% python3 -q
>>> import numpy as np
>>> np.set_printoptions(precision=1, suppress=True, linewidth=120)
>>> E = np.load("out16.npy")
>>> E
array([[1, 1, 0],
       [1, 1, 1],
       [0, 1, 1]])
>>> f = np.array([-5, -4, 2])
>>> other = E + np.outer(f, np.eye(3)[1])
>>> other
array([[ 1., -4.,  0.],
       [ 1., -3.,  1.],
       [ 0.,  3.,  1.]])
>>> np.linalg.matrix_rank(other - E)
np.int64(1)
>>> w, evecs = np.linalg.eig(other)
>>> np.sort(np.linalg.eigvals(np.linalg.inv(other)))
array([-0.4,  1. ,  1.4])
>>> np.round(other @ evecs[:, 0] - w[0] * evecs[:, 0], 1) + 0
array([0., 0., 0.])
>>> np.sort(np.linalg.eigvals(other.T))
array([-2.7,  0.7,  1. ])
>>> np.round(np.prod(w), 1)
np.float64(-2.0)
>>> w, evecs = np.linalg.eigh(E)
>>> np.linalg.svd(E, compute_uv=False)
array([2.4, 1. , 0.4])
>>> round(w.sum(), 1), np.trace(E)
(np.float64(3.0), np.int64(3))
>>> np.unique(w.round(6) + 0, return_counts=True)[1]
array([1, 1, 1])
>>> np.round(evecs.T @ E @ evecs, 1) + 0
array([[-0.4,  0. ,  0. ],
       [ 0. ,  1. ,  0. ],
       [ 0. ,  0. ,  2.4]])
>>> np.round(evecs @ np.diag(w) @ evecs.T, 1) + 0
array([[1., 1., 0.],
       [1., 1., 1.],
       [0., 1., 1.]])
>>> w
array([-0.4,  1. ,  2.4])
>>> F = np.array([[2, -3, 3], [-3, 5, -5], [3, -5, 5]])
>>> rank = np.linalg.matrix_rank(F)
>>> rank
np.int64(2)
>>> null = np.linalg.svd(F)[2][rank:].T
>>> null @ null.T
array([[0. , 0. , 0. ],
       [0. , 0.5, 0.5],
       [0. , 0.5, 0.5]])
>>> [int(np.linalg.matrix_rank(np.delete(F, i, axis=0))) for i in range(3)]
[1, 2, 2]
>>> other = F / np.sqrt((F ** 2).mean(axis=1, keepdims=True))
>>> other[0]
array([ 0.7, -1.1,  1.1])
